$ ipython --no-banner

In [1]: import numpy as np

In [2]: from numpy import linalg as LA

In [3]: np.set_printoptions(suppress=True, linewidth=200)

In [4]: feats = np.loadtxt("data.csv", delimiter=",")

In [5]: print(feats.round(2) + 0)
[[ 0.04  0.06 -0.06 -0.01 -0.11 -0.06  0.11]
 [ 0.06  0.1  -0.1  -0.02 -0.18 -0.1   0.18]
 [-0.06 -0.1   0.1   0.02  0.18  0.1  -0.18]
 [-0.01 -0.02  0.02  0.    0.04  0.02 -0.04]
 [-0.11 -0.18  0.18  0.04  0.33  0.18 -0.33]
 [-0.06 -0.1   0.1   0.02  0.18  0.1  -0.18]
 [ 0.11  0.18 -0.18 -0.04 -0.33 -0.18  0.33]]

In [6]: left, sig, VT = LA.svd(feats)

In [7]: print(sig.round(2) + 0)
[1. 0. 0. 0. 0. 0. 0.]

In [8]: out = left[:, :1] @ np.diag(sig[:1]) @ VT[:1]

In [9]: print(LA.matrix_rank(feats, rtol=0.05))
1

In [10]: print(round(float(LA.norm(feats - out, 2)), 2), round(sig[1], 2))
0.0 0.0

In [11]: print(round(float(LA.norm(feats - out) / LA.norm(feats)), 2))
0.0

In [12]: left, sig, VT = LA.svd(feats)

In [13]: vecs = VT[:(sig > 1e-8).sum()]

In [14]: rng = np.random.default_rng(37)

In [15]: x0 = feats[0] + 3 * feats[4] + rng.integers(2) * np.eye(7)[4]

In [16]: print(x0.round(2))
[-0.29 -0.49  0.49  0.1   0.87  0.49 -0.87]

In [17]: print(np.round(vecs.T @ vecs, 2) + 0)
[[ 0.04  0.06 -0.06 -0.01 -0.11 -0.06  0.11]
 [ 0.06  0.1  -0.1  -0.02 -0.18 -0.1   0.18]
 [-0.06 -0.1   0.1   0.02  0.18  0.1  -0.18]
 [-0.01 -0.02  0.02  0.    0.04  0.02 -0.04]
 [-0.11 -0.18  0.18  0.04  0.33  0.18 -0.33]
 [-0.06 -0.1   0.1   0.02  0.18  0.1  -0.18]
 [ 0.11  0.18 -0.18 -0.04 -0.33 -0.18  0.33]]

In [18]: print(round(LA.norm(x0 - vecs.T @ vecs @ x0), 2))
0.0

In [19]: print(np.allclose(vecs.T @ vecs @ x0, x0))
True

In [20]: print(np.round(np.diag(vecs.T @ vecs), 2) + 0)
[0.04 0.1  0.1  0.   0.33 0.1  0.33]

In [21]: out = feats + rng.integers(-2, 3, (7, 1)) @ rng.integers(-2, 3, (1, 7))

In [22]: print(out.round(2) + 0)
[[-0.96 -0.94  1.94 -0.01  1.89  1.94 -0.89]
 [-0.94 -0.9   1.9  -0.02  1.82  1.9  -0.82]
 [-1.06 -1.1   2.1   0.02  2.18  2.1  -1.18]
 [ 0.99  0.98 -1.98  0.   -1.96 -1.98  0.96]
 [ 1.89  1.82 -3.82  0.04 -3.67 -3.82  1.67]
 [-2.06 -2.1   4.1   0.02  4.18  4.1  -2.18]
 [-0.89 -0.82  1.82 -0.04  1.67  1.82 -0.67]]

In [23]: print(LA.matrix_rank(out - feats, tol=1e-8))
1

In [24]: print(np.round(LA.svd(out - feats, compute_uv=False), 2) + 0)
[13.96  0.    0.    0.    0.    0.    0.  ]

In [25]: x0 = np.array([0, 1, 3, 1, 1, 3, 2])

In [26]: print(np.round(feats @ x0, 2))
[-0.21 -0.34  0.34  0.07  0.62  0.34 -0.62]

In [27]: print(round(np.trace(LA.pinv(feats) @ feats), 2))
1.0

In [28]: print(np.unique(feats.round(6), axis=0).shape)
(6, 7)

In [29]: print(np.allclose(feats[:-1].T @ LA.lstsq(feats[:-1].T, feats[-1])[0], feats[-1]))
True

In [30]: Q, _ = LA.qr(np.array([[0.5, -0.2, -0.7, 0.3, -0.1, -0.9, 0.2],
    ...:     [-0.5, 0.3, -1.8, -0.9, -0.3, -0.7, -0.6],
    ...:     [1.1, -0.9, -1.3, -0.2, 1.3, 0.6, 1.0],
    ...:     [0.6, 0.7, -1.2, -1.8, 1.3, -1.0, 0.8],
    ...:     [-0.5, -1.5, -1.0, -0.2, 0.0, -0.7, -0.2],
    ...:     [-0.4, -1.3, 0.5, -0.1, 0.3, 0.0, -1.6],
    ...:     [0.7, -1.1, 1.4, 1.5, -1.4, -0.1, 0.6]]))

In [31]: vecs, _ = LA.qr(np.array([[1.2, 0.0, 1.2], [0.4, 0.2, -0.4], [1.3, 0.5, -0.7]]))

In [32]: sig = 3 * 0.9 ** np.arange(3)

In [33]: F = Q[:, :3] * sig @ vecs[:3]

In [34]: print(F.round(2))
[[ 0.91 -0.39 -0.25]
 [ 0.49  1.56 -0.36]
 [ 1.79 -1.1  -0.95]
 [ 1.44 -0.05  0.55]
 [-0.25  0.7  -1.95]
 [-0.94 -0.06 -1.29]
 [-0.18 -1.86 -0.5 ]]

In [35]: hat = F @ LA.solve(F.T @ F, F.T)

In [36]: print(np.round(hat @ F[:, 2], 2))
[-0.25 -0.36 -0.95  0.55 -1.95 -1.29 -0.5 ]

In [37]: print(np.round(np.diag(hat), 2))
[0.13 0.43 0.66 0.32 0.61 0.34 0.51]

In [38]: print(LA.matrix_rank(np.eye(7) - hat))
4

In [39]: print(np.round((np.eye(7) - hat) @ F, 2) + 0)
[[0. 0. 0.]
 [0. 0. 0.]
 [0. 0. 0.]
 [0. 0. 0.]
 [0. 0. 0.]
 [0. 0. 0.]
 [0. 0. 0.]]

In [40]: data = np.array([[-8, -9, 0, 0, 0, 0],
    ...:     [7, -9, 0, 0, 0, 0],
    ...:     [1, -1, 0, 0, 0, 0],
    ...:     [0, 0, -8, -9, 0, 0],
    ...:     [0, 0, 7, -9, 0, 0],
    ...:     [0, 0, 1, -1, 0, 0],
    ...:     [0, 0, 0, 0, -8, -9],
    ...:     [0, 0, 0, 0, 7, -9],
    ...:     [0, 0, 0, 0, 1, -1]])

In [41]: x0 = np.array([-1, 0, 1, 3, 2, 3])

In [42]: y = data @ x0

In [43]: print(np.round(LA.solve(data.T @ data, data.T @ y), 2) + 0)
[-1.  0.  1.  3.  2.  3.]

In [44]: print(np.round(LA.pinv(data) @ data, 2) + 0)
[[1. 0. 0. 0. 0. 0.]
 [0. 1. 0. 0. 0. 0.]
 [0. 0. 1. 0. 0. 0.]
 [0. 0. 0. 1. 0. 0.]
 [0. 0. 0. 0. 1. 0.]
 [0. 0. 0. 0. 0. 1.]]

In [45]: print(np.round(LA.lstsq(data, y)[0], 2) + 0)
[-1.  0.  1.  3.  2.  3.]

In [46]: print(y)
[  8  -7  -1 -35 -20  -2 -43 -13  -1]

In [47]: y = y + 0.05 * rng.normal(size=9)

In [48]: print(y.round(2))
[  8.03  -6.93  -1.07 -34.95 -19.94  -2.   -43.07 -13.03  -1.02]

In [49]: c, *_ = LA.lstsq(data, y)

In [50]: print(c.round())
[-1. -0.  1.  3.  2.  3.]

In [51]: print(np.round(LA.norm(y - data @ c), 2))
0.08

In [52]: print([round(float(LA.norm(LA.solve(data.T @ data + lam * np.eye(6), data.T @ y))), 2) for lam in (0, 1, 10, 100)])
[4.9, 4.87, 4.6, 2.98]

In [53]: print(c.round(2))
[-1.   -0.01  1.    2.99  2.    3.01]

In [54]: arr = np.loadtxt("test6.csv", delimiter=",")

In [55]: print(arr)
[[-2.21 -0.21 -2.2   2.03  2.22  1.77 -1.83]
 [ 1.    2.45  2.71  0.3   0.2   3.48 -0.41]
 [ 1.79  4.39  1.4   2.61  0.6   0.81 -0.97]
 [ 1.9   3.81  2.19  1.49  0.1   1.43 -0.51]
 [ 0.    0.9   1.19  0.07  0.42  2.5  -0.39]
 [-0.03  1.78  2.41  0.19  0.82  4.99 -0.82]
 [ 0.89  2.21  0.69  1.3   0.28  0.41 -0.48]
 [ 0.79  2.81 -0.14  2.39  0.82 -0.2  -0.98]
 [ 0.78  3.71  1.1   2.56  1.22  2.33 -1.4 ]
 [-2.01 -1.37 -0.62 -0.2   1.19  3.02 -0.79]
 [ 1.79  4.42  1.43  2.61  0.57  0.75 -0.98]
 [ 0.87  2.23  0.7   1.3   0.26  0.41 -0.47]
 [ 0.97  1.56  1.52  0.22 -0.21  1.    0.01]
 [-2.1  -0.79 -1.39  0.93  1.7   2.4  -1.31]
 [ 1.97  3.18  3.01  0.39 -0.4   1.99  0.01]
 [ 1.85  4.38  1.4   2.63  0.59  0.85 -1.  ]
 [-1.13 -0.12 -1.1   0.97  1.09  0.88 -0.89]
 [-1.13  0.79  0.12  1.07  1.5   3.37 -1.25]
 [ 0.91  3.09  1.92  1.41  0.71  2.87 -0.9 ]
 [-0.01 -0.01  0.01 -0.03  0.01  0.   -0.03]
 [ 0.9   2.2   0.7   1.31  0.31  0.42 -0.48]
 [-0.18  1.23 -1.58  2.25  1.02 -1.22 -1.  ]
 [-2.18 -0.2  -2.19  2.    2.21  1.78 -1.82]
 [-1.18  0.47 -1.9   2.08  1.61  0.32 -1.34]
 [-0.21  2.12 -0.39  2.29  1.41  1.33 -1.39]
 [ 0.04 -0.01  0.   -0.04  0.01  0.01  0.01]
 [-0.02  0.03 -0.01  0.01 -0.02  0.01  0.02]
 [ 0.01  1.79  2.39  0.2   0.79  5.02 -0.76]
 [-0.09  1.48  0.42  1.19  0.91  1.89 -0.89]]

In [56]: hat = arr @ LA.solve(arr.T @ arr, arr.T)

In [57]: print(np.round(hat @ arr[:, 0], 2) + 0)
[-2.21  1.    1.79  1.9   0.   -0.03  0.89  0.79  0.78 -2.01  1.79  0.87  0.97 -2.1   1.97  1.85 -1.13 -1.13  0.91 -0.01  0.9  -0.18 -2.18 -1.18 -0.21  0.04 -0.02  0.01 -0.09]
